>>> import numpy as np
>>> from numpy import linalg as LA
>>> np.set_printoptions(precision=3, suppress=True, linewidth=100)
>>> W0 = np.load("data.npy")
>>> W0
array([[ 1,  0,  0,  0,  0],
       [-5,  1,  0,  0,  0],
       [-3,  0,  1,  0,  0],
       [ 2, -4,  1,  1,  0],
       [ 2,  5,  3,  2,  1]])
>>> left, sig, Vh = LA.svd(W0)
>>> np.argmax(sig[:-1] / (sig[1:] + 1e-6)) + 1
np.int64(4)
>>> B = left[:, :4] @ np.diag(sig[:4]) @ Vh[:4]
>>> np.round(LA.norm(W0 - B, 2), 3), np.round(sig[4], 3)
(np.float64(0.014), np.float64(0.014))
>>> round(np.abs(W0 - B).max(), 3)
np.float64(0.014)
>>> f = np.array([-1, -2, -5, -7, -5])
>>> B = W0 + np.outer(f, np.eye(5)[3])
>>> round(LA.det(B) / LA.det(W0), 3), round(float(1 + LA.solve(W0, f)[3]), 3)
(np.float64(-24.0), -24.0)
>>> LA.matrix_rank(LA.inv(B) - LA.inv(W0), tol=1e-8)
np.int64(1)
>>> Q = W0.astype(float).copy()
>>> for j in range(5):
...     Q[:, j] -= Q[:, :j] @ (Q[:, :j].T @ Q[:, j])
...     Q[:, j] /= LA.norm(Q[:, j])
... 
>>> np.round(Q.T @ Q, 3) + 0
array([[1., 0., 0., 0., 0.],
       [0., 1., 0., 0., 0.],
       [0., 0., 1., 0., 0.],
       [0., 0., 0., 1., 0.],
       [0., 0., 0., 0., 1.]])
>>> M = np.load("layer14.npy")
>>> M
array([[ -0.3,   1. ,  -1.6,  -0.2,  -1. ],
       [  0.7,  14. ,  -0.2,   1.2,  -0.4],
       [ -1.9, -24. ,   0.5,  -0.9,  -1.3],
       [ -0.1,  17. ,  -0.8,  -1.4,   0.6]])
>>> f = np.array([-1, 3, 7])
>>> np.cross(M[2, :3], M[1, :3])
array([-2.2 , -0.03, -9.8 ])
>>> np.polyval(f, M[2])
array([  -2.31, -641.  ,    8.25,    3.49,    1.41])
